$ ipython --no-banner

In [1]: import numpy as np

In [2]: from numpy import linalg as LA

In [3]: np.set_printoptions(precision=2, suppress=True, linewidth=160, legacy="1.25")

In [4]: W0 = np.load("m.npy")

In [5]: print(W0)
[[-0.15  0.29  4.08]
 [ 0.13 -0.05  4.03]
 [-0.26  0.14  0.04]]

In [6]: # column 2 is much longer than the rest

In [7]: Q = W0.astype(float).copy()

In [8]: for j in range(3):
   ...:     Q[:, j] -= Q[:, :j] @ (Q[:, :j].T @ Q[:, j])
   ...:     Q[:, j] /= LA.norm(Q[:, j])
   ...: 

In [9]: np.round(Q.T @ Q, 2) + 0
Out[9]: 
array([[1., 0., 0.],
       [0., 1., 0.],
       [0., 0., 1.]])

In [10]: Q
Out[10]: 
array([[-0.46,  0.88, -0.08],
       [ 0.4 ,  0.29,  0.87],
       [-0.79, -0.37,  0.48]])

In [11]: vec = np.array([-3, -6, -9])

In [12]: y = W0 @ vec

In [13]: beta, lr = np.zeros(3), 1 / LA.norm(W0, 2) ** 2

In [14]: for i in range(5):
    ...:     beta -= lr * W0.T @ (W0 @ beta - y)
    ...:     if i % 1 == 0: print(i, round(LA.norm(W0 @ beta - y), 2))
    ...: 
0 0.77
1 0.77
2 0.76
3 0.76
4 0.76

In [15]: round(LA.cond(W0), 2)
Out[15]: 69.39

In [16]: Uu, s, VT = LA.svd(W0)

In [17]: np.argmax(s[:-1] / (s[1:] + 1e-6)) + 1
Out[17]: 1

In [18]: Y = Uu[:, :1] @ np.diag(s[:1]) @ VT[:1]

In [19]: Y.round(2) + 0
Out[19]: 
array([[-0.01,  0.12,  4.09],
       [-0.01,  0.12,  4.02],
       [ 0.  ,  0.  ,  0.04]])

In [20]: arr = np.loadtxt("layer4.csv", delimiter=",")

In [21]: print(arr)
[[ 0.4   0.43 -0.05 -0.24]
 [ 0.43  0.45 -0.05 -0.25]
 [-0.05 -0.05  0.01  0.03]
 [-0.24 -0.25  0.03  0.14]]

In [22]: # a projection of rank 1

In [23]: P = np.triu(np.array([[-1, 1, 0, -1], [0, 2, -1, -1], [-1, 0, 2, 1], [-1, 1, -2, -2]]), 1) + np.eye(4)

In [24]: Y = P @ arr @ LA.inv(P)

In [25]: np.round(np.trace(Y), 2), round(float(np.trace(arr)), 2)
Out[25]: (1.0, 1.0)

In [26]: r = LA.matrix_rank(arr)

In [27]: print(r)
1

In [28]: N = LA.svd(arr)[2][r:].T

In [29]: [int(LA.matrix_rank(arr[:, :j + 1])) for j in range(4)]
Out[29]: [1, 1, 1, 1]

In [30]: np.allclose(arr @ N, 0)
Out[30]: True

In [31]: np.allclose(arr[:-1].T @ LA.lstsq(arr[:-1].T, arr[-1])[0], arr[-1])
Out[31]: True

In [32]: M = np.array([[1, -1, -1, 1, 1, -1, -1, 1],
    ...:     [1, 1, 1, 1, 1, 1, 1, 1],
    ...:     [1, 1, 1, 1, -1, -1, -1, -1],
    ...:     [1, -1, 1, -1, 1, -1, 1, -1]])

In [33]: Y = M[0, 0] * M[1:] - np.outer(M[1:, 0], M[0])

In [34]: Y
Out[34]: 
array([[ 0,  2,  2,  0,  0,  2,  2,  0],
       [ 0,  2,  2,  0, -2,  0,  0, -2],
       [ 0,  0,  2, -2,  0,  0,  2, -2]])

In [35]: M[:, 0] / M[0, 0]
Out[35]: array([1., 1., 1., 1.])

In [36]: print(np.flatnonzero(~Y.round(6).any(axis=1)))
[]

In [37]: rng = np.random.default_rng(654760)

In [38]: theta = rng.uniform(0, 2 * np.pi, 18)

In [39]: Q, _ = LA.qr(np.array([[0.7, -0.3], [-0.9, -0.7], [0.3, -0.7], [-1.0, 0.1]]))

In [40]: data = 5 * np.c_[np.cos(theta), np.sin(theta)] @ Q.T

In [41]: data.round(2) + 0
Out[41]: 
array([[-1.9 ,  3.49, -0.26,  3.03],
       [ 2.72, -1.4 ,  2.26, -3.25],
       [-1.1 , -3.71, -3.17,  0.02],
       [ 2.62,  0.9 ,  3.37, -2.45],
       [ 0.71,  3.99,  2.89,  0.47],
       [ 1.06,  3.75,  3.14,  0.03],
       [-2.74, -0.14, -3.1 ,  2.81],
       [ 2.5 , -2.32,  1.55, -3.31],
       [-2.69,  1.59, -2.13,  3.27],
       [ 2.77, -0.39,  2.86, -3.  ],
       [-2.76,  0.12, -2.99,  2.9 ],
       [ 2.71,  0.38,  3.19, -2.7 ],
       [-1.3 ,  4.03,  0.68,  2.57],
       [ 0.25, -4.31, -1.99, -1.56],
       [ 2.77, -0.79,  2.64, -3.12],
       [-1.75,  3.66,  0.  ,  2.92],
       [ 1.54, -3.86, -0.33, -2.77],
       [-2.69,  1.54, -2.17,  3.27]])

In [42]: # rows and columns are dependent

In [43]: vec = np.array([5, 2, 1, 0])

In [44]: print(np.sign((data @ vec).round(6)))
[-1.  1. -1.  1.  1.  1. -1.  1. -1.  1. -1.  1.  1. -1.  1. -1. -1. -1.]

In [45]: (data @ vec).argmax()
Out[45]: 3

In [46]: Uu, s, VT = LA.svd(data)

In [47]: vecs = VT[:(s > 1e-8).sum()]

In [48]: vec = data[7] + 4 * data[0] + rng.integers(2) * np.eye(4)[2]

In [49]: print(vec)
[-5.09 11.62  0.49  8.81]

In [50]: LA.matrix_rank(np.vstack([data, vec]))
Out[50]: 2

In [51]: Uu, s, VT = LA.svd(data, full_matrices=False)

In [52]: np.round(s / s[0], 2) + 0
Out[52]: array([1.  , 0.74, 0.  , 0.  ])

In [53]: np.round(Uu.T @ data @ VT.T, 2) + 0
Out[53]: 
array([[17.02,  0.  ,  0.  ,  0.  ],
       [ 0.  , 12.67,  0.  ,  0.  ],
       [ 0.  ,  0.  ,  0.  ,  0.  ],
       [ 0.  ,  0.  ,  0.  ,  0.  ]])

In [54]: np.round(VT @ VT.T, 2) + 0
Out[54]: 
array([[1., 0., 0., 0.],
       [0., 1., 0., 0.],
       [0., 0., 1., 0.],
       [0., 0., 0., 1.]])

In [55]: np.round(Uu.T @ Uu, 2) + 0
Out[55]: 
array([[1., 0., 0., 0.],
       [0., 1., 0., 0.],
       [0., 0., 1., 0.],
       [0., 0., 0., 1.]])

In [56]: Uu.shape, s.shape, VT.shape
Out[56]: ((18, 4), (4,), (4, 4))

In [57]: E = np.load("a.npy")

In [58]: E
Out[58]: 
array([[ 1, -1,  1, -1,  1, -1,  1, -1],
       [ 1, -1, -1,  1, -1,  1,  1, -1],
       [ 1,  1, -1, -1, -1, -1,  1,  1]])

In [59]: # column 4 repeats column 2

In [60]: theta = np.radians(180)

In [61]: R = np.eye(8)

In [62]: R[2, 2] = R[7, 7] = np.cos(theta)

In [63]: R[2, 7], R[7, 2] = -np.sin(theta), np.sin(theta)

In [64]: print(R.round(2) + 0)
[[ 1.  0.  0.  0.  0.  0.  0.  0.]
 [ 0.  1.  0.  0.  0.  0.  0.  0.]
 [ 0.  0. -1.  0.  0.  0.  0.  0.]
 [ 0.  0.  0.  1.  0.  0.  0.  0.]
 [ 0.  0.  0.  0.  1.  0.  0.  0.]
 [ 0.  0.  0.  0.  0.  1.  0.  0.]
 [ 0.  0.  0.  0.  0.  0.  1.  0.]
 [ 0.  0.  0.  0.  0.  0.  0. -1.]]

In [65]: Y = M @ R.T

In [66]: round(float(LA.det(R)), 2), np.trace(R)
Out[66]: (1.0, 4.0)

In [67]: np.allclose(M @ M.T, Y @ Y.T)
Out[67]: True
